% ipython --no-banner

In [1]: import numpy as np

In [2]: np.set_printoptions(precision=3, suppress=True, linewidth=120)

In [3]: def tidy(a):
   ...:     return np.round(a, 3) + 0
   ...: 

In [4]: arr = np.load("run1.npy")

In [5]: print(arr)
[[ 1.354  9.388 -3.168]
 [-9.253  2.559  2.798]
 [ 8.489  4.874  2.043]
 [ 2.979 -0.312  9.541]
 [ 4.413  8.009 -4.048]
 [ 1.375  3.81  -9.143]
 [ 8.65   4.888 -1.135]
 [ 0.251  5.819  8.129]
 [-6.302  6.531 -4.2  ]
 [-1.757  5.981 -7.819]
 [ 3.707  4.494 -8.128]
 [ 0.707  4.43   8.937]
 [ 5.163  3.697 -7.725]
 [ 2.165  3.66   9.051]
 [-3.103  5.238 -7.933]
 [-0.907 -8.949  4.37 ]
 [ 4.451 -8.462 -2.928]
 [-5.387  8.049  2.489]
 [ 7.665 -1.914 -6.13 ]
 [-8.187  3.71  -4.382]
 [ 6.145  6.921 -3.787]
 [ 0.249  1.21   9.923]
 [-6.225  1.243 -7.727]
 [ 0.38  -3.437  9.383]
 [-3.15  -2.079  9.261]
 [-3.185  2.74  -9.075]]

In [6]: Ac = arr - arr.mean(axis=0)

In [7]: left, sigma, Vt = np.linalg.svd(Ac, full_matrices=False)

In [8]: print(np.linalg.matrix_rank(Ac))
3

In [9]: print(tidy(sigma))
[35.868 25.184 21.678]

In [10]: print(tidy(Ac.mean(axis=0)))
[0. 0. 0.]

In [11]: print(np.abs(left[:, 0]).argmax())
23

In [12]: print(tidy(Vt[0] * np.sign(Vt[0, np.abs(Vt[0]).argmax()])))
[-0.002 -0.277  0.961]

In [13]: print(np.abs(Vt[0]).argmax())
2

In [14]: print(tidy(sigma ** 2 / (sigma ** 2).sum()))
[0.538 0.265 0.197]

In [15]: Ac = (arr - arr.mean(axis=0)) / arr.std(axis=0)

In [16]: print(np.argwhere(np.abs(Ac) > 2))
[[15  1]
 [16  1]]

In [17]: coef = np.linalg.lstsq(np.delete(Ac, 1, axis=1), Ac[:, 1])[0]

In [18]: print(np.abs(coef).argmax())
1

In [19]: print(tidy(1 - np.var(Ac[:, 1] - np.delete(Ac, 1, axis=1) @ coef)))
0.073

In [20]: w1 = np.array([[1, -1], [-1, -5], [0, 2]])

In [21]: coef = np.array([1, 2])

In [22]: act = np.maximum(arr @ w1 + coef, 0)

In [23]: print((act > 0).astype(int))
[[0 0]
 [0 1]
 [1 0]
 [1 1]
 [0 0]
 [0 0]
 [1 0]
 [0 0]
 [0 0]
 [0 0]
 [1 0]
 [0 0]
 [1 0]
 [0 0]
 [0 0]
 [1 1]
 [1 1]
 [0 0]
 [1 0]
 [0 0]
 [1 0]
 [1 1]
 [0 0]
 [1 1]
 [0 1]
 [0 0]]

In [24]: cent = np.array([[2, 2], [1, 1]])

In [25]: print(w1 @ cent)
[[ 1  1]
 [-7 -7]
 [ 2  2]]

In [26]: f = np.array([0, 2, 1])

In [27]: print(np.convolve(arr[10], f))
[  0.      7.414  12.695 -11.762  -8.128]

In [28]: print(tidy(np.cross(arr[10, :3], arr[12, :3])))
[ -4.667 -13.328  -9.498]

In [29]: f = np.array([5, -1, 4])

In [30]: rng = np.random.default_rng(455693)

In [31]: K = np.outer(rng.normal(size=26), f) + 0.3 * rng.normal(size=(26, 3))

In [32]: print(tidy(K))
[[-1.664 -0.003 -1.622]
 [-2.947  0.735 -2.498]
 [-1.262  0.6   -1.203]
 [ 5.357 -0.888  3.978]
 [ 2.799 -0.606  2.004]
 [-4.53   1.422 -3.941]
 [ 6.741 -1.819  5.699]
 [ 4.412 -1.135  3.46 ]
 [ 4.901 -1.015  4.27 ]
 [-2.936  0.741 -1.743]
 [ 9.954 -1.953  7.723]
 [-5.755  1.065 -4.878]
 [-0.522  0.208 -0.855]
 [ 2.312  0.053  1.384]
 [-6.715  1.14  -5.402]
 [-0.178  0.341  0.017]
 [11.917 -2.122  9.419]
 [ 0.264 -0.318  0.919]
 [ 1.621 -0.191  1.289]
 [-4.831  1.057 -3.54 ]
 [-1.399  0.178 -0.938]
 [ 5.513 -0.76   3.927]
 [ 5.585 -1.154  5.145]
 [-6.039  1.078 -4.583]
 [-0.483  0.132 -0.502]
 [-1.423  0.345 -1.817]]

In [33]: f = np.array([1, -3])

In [34]: print(tidy(np.polyval(f, K[2])))
[-4.262 -2.4   -4.203]

In [35]: print(tidy(np.convolve(K[2], f)))
[-1.262  4.386 -3.004  3.61 ]

In [36]: other = K / np.sqrt((K ** 2).mean(axis=1, keepdims=True))

In [37]: print(np.linalg.matrix_rank(K - K.mean(axis=1, keepdims=True)))
2

In [38]: print(np.linalg.matrix_rank(other) == np.linalg.matrix_rank(K))
True

In [39]: print(tidy(np.linalg.norm(other, axis=1)))
[1.732 1.732 1.732 1.732 1.732 1.732 1.732 1.732 1.732 1.732 1.732 1.732 1.732 1.732 1.732 1.732 1.732 1.732 1.732
 1.732 1.732 1.732 1.732 1.732 1.732 1.732]

In [40]: hat = K @ np.linalg.solve(K.T @ K, K.T)

In [41]: print(tidy(np.trace(hat)))
3.0

In [42]: print(tidy(hat @ K[:, 2]))
[-1.622 -2.498 -1.203  3.978  2.004 -3.941  5.699  3.46   4.27  -1.743  7.723 -4.878 -0.855  1.384 -5.402  0.017  9.419
  0.919  1.289 -3.54  -0.938  3.927  5.145 -4.583 -0.502 -1.817]

In [43]: print(np.allclose(hat @ hat, hat))
True

In [44]: Ac = K - K.mean(axis=0)

In [45]: left, sigma, Vt = np.linalg.svd(Ac, full_matrices=False)

In [46]: print(tidy(Ac.mean(axis=0)))
[0. 0. 0.]

In [47]: print(tidy(sigma ** 2 / (sigma ** 2).sum()))
[0.997 0.002 0.001]

In [48]: print(tidy(np.abs(Vt[-1])))
[0.16  0.892 0.422]

In [49]: J = np.loadtxt("mat.csv", delimiter=",")

In [50]: print(J)
[[0. 1. 0.]
 [1. 0. 1.]
 [0. 1. 0.]]

In [51]: print(J.sum(axis=0))
[1. 2. 1.]

In [52]: print(np.trace(J @ J @ J) // 6)
0.0

In [53]: print(np.argwhere(np.triu(J)))
[[0 1]
 [1 2]]

In [54]: Lm = np.diag(J.sum(axis=1)) - J

In [55]: print(tidy(np.linalg.eigvalsh(Lm)))
[0. 1. 3.]

In [56]: print(round(np.linalg.det(Lm[1:, 1:])))
1

In [57]: print(np.linalg.cond(J) > 100)
True

In [58]: print([round(float(x), 3) for x in np.linalg.svd(J, compute_uv=False)[:3]])
[1.414, 1.414, 0.0]

In [59]: evals, vecs = np.linalg.eigh(J)

In [60]: print(tidy(np.abs(vecs[:, -1])))
[0.5   0.707 0.5  ]

In [61]: print(tidy(np.linalg.svd(J, compute_uv=False)))
[1.414 1.414 0.   ]

In [62]: print(tidy(np.linalg.eigvalsh(J @ J)))
[0. 2. 2.]

In [63]: F = np.load("sample10.npy")

In [64]: print(F)
[[ 2.762  0.903 -4.783]
 [-8.779  1.845 -5.389]
 [ 2.472  6.097  5.441]
 [ 1.375  0.53   1.07 ]
 [ 0.022 -0.137 -1.037]
 [ 7.501  1.328  0.217]
 [-4.134 -8.536 -2.882]
 [ 3.653  2.448 -9.248]
 [-4.189 -3.628 -1.306]
 [ 2.46  -3.673 -8.102]
 [ 2.62  -4.95  -0.431]
 [10.624  7.329  4.848]
 [ 0.876 -4.694  1.177]
 [-0.338 -1.663 -2.636]
 [ 4.092  3.264  2.271]
 [-1.93   5.966 -2.419]]

In [65]: idx = F[:, 2] > np.median(F[:, 2])

In [66]: f = F[idx].mean(axis=0) - F[~idx].mean(axis=0)

In [67]: print(tidy((((F - F.mean(axis=0)) @ f > 0) == idx).mean()))
0.938

In [68]: print(tidy(f))
[5.01  1.888 6.29 ]

In [69]: left, sigma, Vt = np.linalg.svd(F, full_matrices=False)

In [70]: print(tidy(np.sqrt((sigma ** 2).sum())), tidy(np.linalg.norm(F)))
30.501 30.501

In [71]: print(tidy(Vt @ Vt.T))
[[1. 0. 0.]
 [0. 1. 0.]
 [0. 0. 1.]]

In [72]: print(tidy(np.cumsum(sigma ** 2) / np.sum(sigma ** 2)))
[0.549 0.797 1.   ]

In [73]: print(np.abs(left[:, 0]).round(6).argmax())
11

In [74]: print((sigma > 1e-8).sum())
3

In [75]: print(np.allclose(left * sigma @ Vt, F))
True

In [76]: print(tidy(left.T @ F @ Vt.T))
[[22.593  0.     0.   ]
 [ 0.    15.194  0.   ]
 [ 0.     0.    13.748]]
